% ipython --no-banner

In [1]: import numpy as np

In [2]: np.set_printoptions(precision=2, suppress=True, linewidth=120, sign=" ")

In [3]: def rnd(a):
   ...:     return np.round(a, 2) + 0
   ...: 

In [4]: E = np.load("a.npy")

In [5]: E
Out[5]: 
array([[ 1.18,  0.25],
       [ 4.07,  0.14],
       [ 1.8 ,  0.94],
       [ 0.12, -4.75],
       [ 0.11, -0.72]])

In [6]: q, R = np.linalg.qr(E)

In [7]: rnd(R)
Out[7]: 
array([[-4.61, -0.41],
       [ 0.  ,  4.89]])

In [8]: rnd(np.trace(q @ q.T))
Out[8]: np.float64(2.0)

In [9]: np.allclose(R.T @ R, E.T @ E)
Out[9]: True

In [10]: cov = R.T @ R

In [11]: rnd(np.linalg.svd(R, compute_uv=False) ** 2)
Out[11]: array([ 25.01,  20.26])

In [12]: np.linalg.matrix_rank(cov)
Out[12]: np.int64(2)

In [13]: rnd(np.linalg.eigvalsh(cov)[::-1])
Out[13]: array([ 25.01,  20.26])

In [14]: rnd(np.trace(cov)), rnd((R ** 2).sum())
Out[14]: (np.float64(45.27), np.float64(45.27))

In [15]: rnd(cov)
Out[15]: 
array([[ 21.22,   1.91],
       [  1.91,  24.05]])

In [16]: np.allclose(cov, cov.T)
Out[16]: True

In [17]: q, R = np.linalg.qr(cov)

In [18]: rnd(abs(R[0, 0])), rnd(np.linalg.norm(cov[:, 0]))
Out[18]: (np.float64(21.31), np.float64(21.31))

In [19]: rnd(np.abs(np.diag(R)))
Out[19]: array([ 21.31,  23.78])

In [20]: np.trace(q @ q.T)
Out[20]: np.float64(2.0)

In [21]: q.shape, R.shape
Out[21]: ((2, 2), (2, 2))

In [22]: rnd(q @ R)
Out[22]: 
array([[ 21.22,   1.91],
       [  1.91,  24.05]])

In [23]: rnd(q.T @ q)
Out[23]: 
array([[ 1.,  0.],
       [ 0.,  1.]])

In [24]: np.allclose(R.T @ R, cov.T @ cov)
Out[24]: True

In [25]: rnd(q)
Out[25]: 
array([[-1.  , -0.09],
       [-0.09,  1.  ]])

In [26]: rnd(R)
Out[26]: 
array([[-21.31,  -4.05],
       [  0.  ,  23.78]])

In [27]: x = np.array([-3, -3])

In [28]: y = E @ x

In [29]: rnd(np.linalg.pinv(E) @ E)
Out[29]: 
array([[ 1.,  0.],
       [ 0.,  1.]])

In [30]: rng = np.random.default_rng(5906)

In [31]: y = y + 0.3 * rng.normal(size=5)

In [32]: rnd(y)
Out[32]: array([ -4.16, -12.17,  -8.22,  13.8 ,   2.02])

In [33]: b, *_ = np.linalg.lstsq(E, y)

In [34]: rnd(E.T @ (y - E @ b))
Out[34]: array([ 0.,  0.])

In [35]: W1 = np.array([[3, 0, 3, 0, 2, 2], [0, 3, 2, 1, 1, 0]])

In [36]: b = np.array([2, 1, -3, -2, -2, 1])

In [37]: act = np.maximum(E @ W1 + b, 0)

In [38]: (act > 0).astype(int)
Out[38]: 
array([[ 1,  1,  1,  0,  1,  1],
       [ 1,  1,  1,  0,  1,  1],
       [ 1,  1,  1,  0,  1,  1],
       [ 1,  0,  0,  0,  0,  1],
       [ 1,  0,  0,  0,  0,  1]])

In [39]: np.linalg.matrix_rank(act)
Out[39]: np.int64(5)

In [40]: (act > 0).mean(axis=0)
Out[40]: array([ 1. ,  0.6,  0.6,  0. ,  0.6,  1. ])

In [41]: cent = np.array([[3, 1, 2], [2, 1, 3], [3, 3, 3], [3, 3, 3], [1, 1, 2], [0, 2, 3]])

In [42]: W1 @ cent
Out[42]: 
array([[ 20,  18,  25],
       [ 16,  13,  20]])

In [43]: (act @ cent).round(6).argmax(axis=1)
Out[43]: array([ 2,  2,  2,  2,  2])

In [44]: K = np.load("sample9.npy")

In [45]: K
Out[45]: 
array([[ 3,  0,  0,  0,  0],
       [ 1,  2,  0,  0,  0],
       [ 2,  3,  1,  0,  0],
       [ 0,  1,  2,  1,  0],
       [ 2,  2,  0,  2,  2]])

In [46]: A2 = K[0, 0] * K[1:] - np.outer(K[1:, 0], K[0])

In [47]: A2
Out[47]: 
array([[ 0,  6,  0,  0,  0],
       [ 0,  9,  3,  0,  0],
       [ 0,  3,  6,  3,  0],
       [ 0,  6,  0,  6,  6]])

In [48]: rnd(K[:, 0] / K[0, 0])
Out[48]: array([ 1.  ,  0.33,  0.67,  0.  ,  0.67])

In [49]: np.flatnonzero(~A2.round(6).any(axis=1))
Out[49]: array([], dtype=int64)

In [50]: feats = np.load("dump.npy")

In [51]: feats
Out[51]: 
array([[ 0.5 , -0.2 , -1.04, -0.2 ],
       [-0.4 , -1.2 ,  0.78,  0.7 ],
       [-0.2 ,  0.6 ,  0.32, -0.9 ],
       [ 1.8 , -0.3 , -3.6 , -0.3 ],
       [ 0.1 ,  1.9 , -0.21,  1.  ],
       [-1.2 , -1.  ,  2.41, -0.5 ],
       [-0.8 , -1.1 ,  1.61, -0.3 ],
       [ 0.5 ,  2.1 , -1.  , -0.8 ],
       [-0.4 , -0.4 ,  0.77,  1.4 ],
       [ 0.8 ,  0.1 , -1.63,  0.8 ],
       [-0.9 , -1.1 ,  1.88, -2.3 ],
       [-0.1 ,  1.4 ,  0.23, -0.8 ],
       [-0.9 ,  1.8 ,  1.77,  0.4 ],
       [-0.9 , -1.3 ,  1.89, -0.7 ],
       [ 0.3 , -0.5 , -0.54,  0.8 ],
       [ 0.  , -0.6 ,  0.04,  0.9 ],
       [-1.7 , -1.6 ,  3.34, -1.1 ],
       [ 0.  ,  0.2 , -0.1 , -1.  ]])

In [52]: x = np.array([5, 7, 9, 4])

In [53]: y = feats @ x

In [54]: b, lr = np.zeros(4), 1 / np.linalg.norm(feats, 2) ** 2

In [55]: for i in range(6):
    ...:     b -= lr * feats.T @ (feats @ b - y)
    ...:     if i % 2 == 0: print(i, round(np.linalg.norm(feats @ b - y), 2))
    ...: 
0 29.74
2 16.42
4 9.22

In [56]: rnd(b)
Out[56]: array([-2.35,  5.86,  4.64,  2.83])

In [57]: rnd(np.linalg.cond(feats))
Out[57]: np.float64(88.99)

In [58]: Xc = feats - feats.mean(axis=0)

In [59]: vecs = np.linalg.svd(Xc)[2][:3]

In [60]: A2 = Xc - Xc @ vecs.T @ vecs

In [61]: rnd(np.cov(Xc @ vecs.T, rowvar=False))
Out[61]: 
array([[ 3.8 ,  0.  ,  0.  ],
       [ 0.  ,  1.11,  0.  ],
       [ 0.  ,  0.  ,  0.83]])

In [62]: rnd((Xc @ vecs.T).std(axis=0))
Out[62]: array([ 1.89,  1.02,  0.88])

In [63]: U, sv, Vt = np.linalg.svd(feats)

In [64]: np.argmax(sv[:-1] / (sv[1:] + 1e-6)) + 1
Out[64]: np.int64(3)

In [65]: rnd(sv)
Out[65]: array([ 8.26,  4.35,  3.76,  0.09])

In [66]: A2 = U[:, :3] @ np.diag(sv[:3]) @ Vt[:3]

In [67]: rnd(np.abs(feats - A2).max())
Out[67]: np.float64(0.04)

In [68]: lab = rng.permutation(4)

In [69]: A2 = feats[:, lab] * rng.choice([-1, 1], 4)

In [70]: A2
Out[70]: 
array([[ 0.2 , -0.5 ,  1.04, -0.2 ],
       [-0.7 ,  0.4 , -0.78, -1.2 ],
       [ 0.9 ,  0.2 , -0.32,  0.6 ],
       [ 0.3 , -1.8 ,  3.6 , -0.3 ],
       [-1.  , -0.1 ,  0.21,  1.9 ],
       [ 0.5 ,  1.2 , -2.41, -1.  ],
       [ 0.3 ,  0.8 , -1.61, -1.1 ],
       [ 0.8 , -0.5 ,  1.  ,  2.1 ],
       [-1.4 ,  0.4 , -0.77, -0.4 ],
       [-0.8 , -0.8 ,  1.63,  0.1 ],
       [ 2.3 ,  0.9 , -1.88, -1.1 ],
       [ 0.8 ,  0.1 , -0.23,  1.4 ],
       [-0.4 ,  0.9 , -1.77,  1.8 ],
       [ 0.7 ,  0.9 , -1.89, -1.3 ],
       [-0.8 , -0.3 ,  0.54, -0.5 ],
       [-0.9 , -0.  , -0.04, -0.6 ],
       [ 1.1 ,  1.7 , -3.34, -1.6 ],
       [ 1.  , -0.  ,  0.1 ,  0.2 ]])

In [71]: U, _, Vt = np.linalg.svd(feats.T @ A2)

In [72]: rnd(U @ Vt)
Out[72]: 
array([[ 0., -1.,  0.,  0.],
       [ 0.,  0.,  0.,  1.],
       [ 0.,  0., -1.,  0.],
       [-1.,  0.,  0.,  0.]])

In [73]: r0 = np.array([4, 6, 8, -2])

In [74]: g = np.array([2, 2, 1])

In [75]: arr = r0[:, None] + g[None, :]

In [76]: arr
Out[76]: 
array([[ 6,  6,  5],
       [ 8,  8,  7],
       [10, 10,  9],
       [ 0,  0, -1]])

In [77]: U, sv, Vt = np.linalg.svd(arr)

In [78]: rnd(sv)
Out[78]: array([ 23.56,   0.9 ,   0.  ])

In [79]: A2 = U[:, :2] @ np.diag(sv[:2]) @ Vt[:2]

In [80]: rnd(A2)
Out[80]: 
array([[ 6.,  6.,  5.],
       [ 8.,  8.,  7.],
       [10., 10.,  9.],
       [ 0.,  0., -1.]])

In [81]: rnd(np.abs(arr - A2).max())
Out[81]: np.float64(0.0)

In [82]: rnd(np.linalg.norm(arr - A2) / np.linalg.norm(arr))
Out[82]: np.float64(0.0)

In [83]: np.linalg.matrix_rank(A2)
Out[83]: np.int64(2)

In [84]: [round(float(x), 2) for x in np.linalg.svd(arr, compute_uv=False)[:3]]
Out[84]: [23.56, 0.9, 0.0]

In [85]: rnd(np.linalg.norm(arr, 2) / np.linalg.norm(arr))
Out[85]: np.float64(1.0)

In [86]: A2 = np.array([[-1, -2, -3], [2, 4, -1], [-5, -5, -3]])

In [87]: np.einsum("ij->j", arr)
Out[87]: array([ 24,  24,  20])

In [88]: np.einsum("ij,ij->i", arr, arr)
Out[88]: array([  97,  177,  281,    1])

In [89]: arr.shape
Out[89]: (4, 3)

In [90]: rnd(np.linalg.svd(arr, compute_uv=False))
Out[90]: array([ 23.56,   0.9 ,   0.  ])

In [91]: np.abs(arr).max()
Out[91]: np.int64(10)

In [92]: rnd(np.linalg.norm(arr))
Out[92]: np.float64(23.58)

In [93]: np.count_nonzero(arr)
Out[93]: np.int64(10)

In [94]: arr - arr[0]
Out[94]: 
array([[ 0,  0,  0],
       [ 2,  2,  2],
       [ 4,  4,  4],
       [-6, -6, -6]])

In [95]: arr.mean(axis=0)
Out[95]: array([ 6.,  6.,  5.])

In [96]: np.unravel_index(np.abs(arr).argmax(), arr.shape)
Out[96]: (np.int64(2), np.int64(0))

In [97]: X = np.load("m.npy")

In [98]: X
Out[98]: 
array([[-0.6, -1.3,  0.2,  0.5,  1.2, -5. ],
       [ 1.6,  0.4,  1. ,  1.5, -0.3,  8.5],
       [-0.6, -0.2,  0.1, -0.4, -0.1,  5. ],
       [-0.7, -1.3,  0.9,  2.1, -0.3, -0.5],
       [ 0.1, -0.1, -1. ,  0.6,  1.6,  1. ],
       [ 1.3, -0.5,  0.1, -0.7, -0.5,  0. ]])

In [99]: A2 = np.linalg.inv(X)

In [100]: np.allclose(A2, X.T)
Out[100]: False

In [101]: rnd(np.linalg.det(X) * np.linalg.det(A2))
Out[101]: np.float64(1.0)

In [102]: rnd(np.linalg.slogdet(X)[0])
Out[102]: np.float64(1.0)

In [103]: rnd(np.linalg.cond(X))
Out[103]: np.float64(20.06)

In [104]: F = np.loadtxt("data.csv", delimiter=",")

In [105]: F
Out[105]: 
array([[ 0.,  1.,  0.],
       [-1.,  0.,  0.],
       [ 0.,  0.,  1.]])

In [106]: r0, g = F[0], F[2]

In [107]: r0 @ r0
Out[107]: np.float64(1.0)

In [108]: p = (r0 @ g) / (r0 @ r0) * r0

In [109]: p
Out[109]: array([ 0.,  0.,  0.])

In [110]: g - p
Out[110]: array([ 0.,  0.,  1.])

In [111]: x = np.array([1, -3, 2])

In [112]: rnd(np.abs(np.linalg.eigvals(F)))
Out[112]: array([ 1.,  1.,  1.])

In [113]: rnd(np.linalg.det(F))
Out[113]: np.float64(1.0)

In [114]: rnd(np.linalg.norm(x)), rnd(np.linalg.norm(F @ x))
Out[114]: (np.float64(3.74), np.float64(3.74))

In [115]: rnd(np.sort(np.abs(np.degrees(np.angle(np.linalg.eigvals(F))))))
Out[115]: array([  0.,  90.,  90.])

In [116]: A2 = F / np.sqrt((F ** 2).mean(axis=1, keepdims=True))

In [117]: rnd(A2[0])
Out[117]: array([ 0.  ,  1.73,  0.  ])

In [118]: np.linalg.matrix_rank(F - F.mean(axis=1, keepdims=True))
Out[118]: np.int64(2)

In [119]: rnd(np.linalg.norm(A2, axis=1))
Out[119]: array([ 1.73,  1.73,  1.73])

In [120]: np.linalg.matrix_rank(A2) == np.linalg.matrix_rank(F)
Out[120]: np.True_

In [121]: rnd(F - F.mean(axis=1, keepdims=True))
Out[121]: 
array([[-0.33,  0.67, -0.33],
       [-0.67,  0.33,  0.33],
       [-0.33, -0.33,  0.67]])

In [122]: A2 = np.linalg.inv(F)

In [123]: (np.abs(A2) > 1e-9).astype(int)
Out[123]: 
array([[ 0,  1,  0],
       [ 1,  0,  0],
       [ 0,  0,  1]])

In [124]: rnd(np.linalg.inv(A2))
Out[124]: 
array([[ 0.,  1.,  0.],
       [-1.,  0.,  0.],
       [ 0.,  0.,  1.]])

In [125]: F @ A2
Out[125]: 
array([[ 1.,  0.,  0.],
       [ 0.,  1.,  0.],
       [ 0.,  0.,  1.]])

In [126]: rnd(np.linalg.cond(F))
Out[126]: np.float64(1.0)

In [127]: data = np.load("layer2.npy")

In [128]: data
Out[128]: 
array([[ 8,  0,  0],
       [ 0,  2,  0],
       [ 0,  0,  2]])

In [129]: Lm = np.linalg.cholesky(data)

In [130]: rnd(np.prod(np.diag(Lm)) ** 2), rnd(np.linalg.det(data))
Out[130]: (np.float64(32.0), np.float64(32.0))

In [131]: rnd(Lm @ Lm.T)
Out[131]: 
array([[ 8.,  0.,  0.],
       [ 0.,  2.,  0.],
       [ 0.,  0.,  2.]])

In [132]: rnd(np.diag(Lm) ** 2)
Out[132]: array([ 8.,  2.,  2.])

In [133]: A2 = np.array([[3, 3, 2], [1, 0, 1]])

In [134]: cent = np.kron(A2, E)

In [135]: rnd(np.linalg.norm(cent, 2)), rnd(np.linalg.norm(A2, 2) * np.linalg.norm(E, 2))
Out[135]: (np.float64(24.08), np.float64(24.08))

In [136]: np.linalg.matrix_rank(cent)
Out[136]: np.int64(4)

In [137]: rnd(np.linalg.det(data))
Out[137]: np.float64(32.0)

In [138]: np.flatnonzero(np.linalg.matrix_power((data != 0) + (data.T != 0) + np.eye(3), 3)[1])
Out[138]: array([ 1])

In [139]: data @ data
Out[139]: 
array([[ 64,   0,   0],
       [  0,   4,   0],
       [  0,   0,   4]])

In [140]: rnd(np.sort(np.linalg.eigvals(data).real))
Out[140]: array([ 2.,  2.,  8.])

In [141]: (np.linalg.matrix_power((data != 0) + (data.T != 0) + np.eye(3), 3) > 0).astype(int)
Out[141]: 
array([[ 1,  0,  0],
       [ 0,  1,  0],
       [ 0,  0,  1]])

In [142]: ev, vecs = np.linalg.eigh(data)

In [143]: x = np.array([3, 2, 3])

In [144]: vecs * np.abs(ev) @ vecs.T
Out[144]: 
array([[ 8.,  0.,  0.],
       [ 0.,  2.,  0.],
       [ 0.,  0.,  2.]])

In [145]: rnd(np.linalg.eigvalsh(data[1:, 1:]))
Out[145]: array([ 2.,  2.])

In [146]: np.abs(data).sum(axis=1).max(), np.abs(ev).max()
Out[146]: (np.int64(8), np.float64(8.0))

In [147]: (np.sign(vecs[:, -1].round(6)) == np.sign(vecs[0, -1].round(6))).astype(int)
Out[147]: array([ 1,  0,  0])

In [148]: vecs * np.maximum(ev, 0) @ vecs.T
Out[148]: 
array([[ 8.,  0.,  0.],
       [ 0.,  2.,  0.],
       [ 0.,  0.,  2.]])

In [149]: x @ data @ x
Out[149]: np.int64(98)

In [150]: rnd(x @ data @ x / (x @ x)), ev[0], ev[-1]
Out[150]: (np.float64(4.45), np.float64(2.0), np.float64(8.0))

In [151]: T = np.stack([data, -1 * data, data[::-1]])

In [152]: (T @ data.T).shape
Out[152]: (3, 3, 3)

In [153]: T.shape
Out[153]: (3, 3, 3)

In [154]: np.einsum("bij,cij->bc", T, T)
Out[154]: 
array([[ 72, -72,   4],
       [-72,  72,  -4],
       [  4,  -4,  72]])

In [155]: np.linalg.matrix_rank(T.reshape(3, -1))
Out[155]: np.int64(2)

In [156]: rnd(np.linalg.det(T))
Out[156]: array([ 32., -32., -32.])

In [157]: np.linalg.matrix_rank(T)
Out[157]: array([ 3,  3,  3])
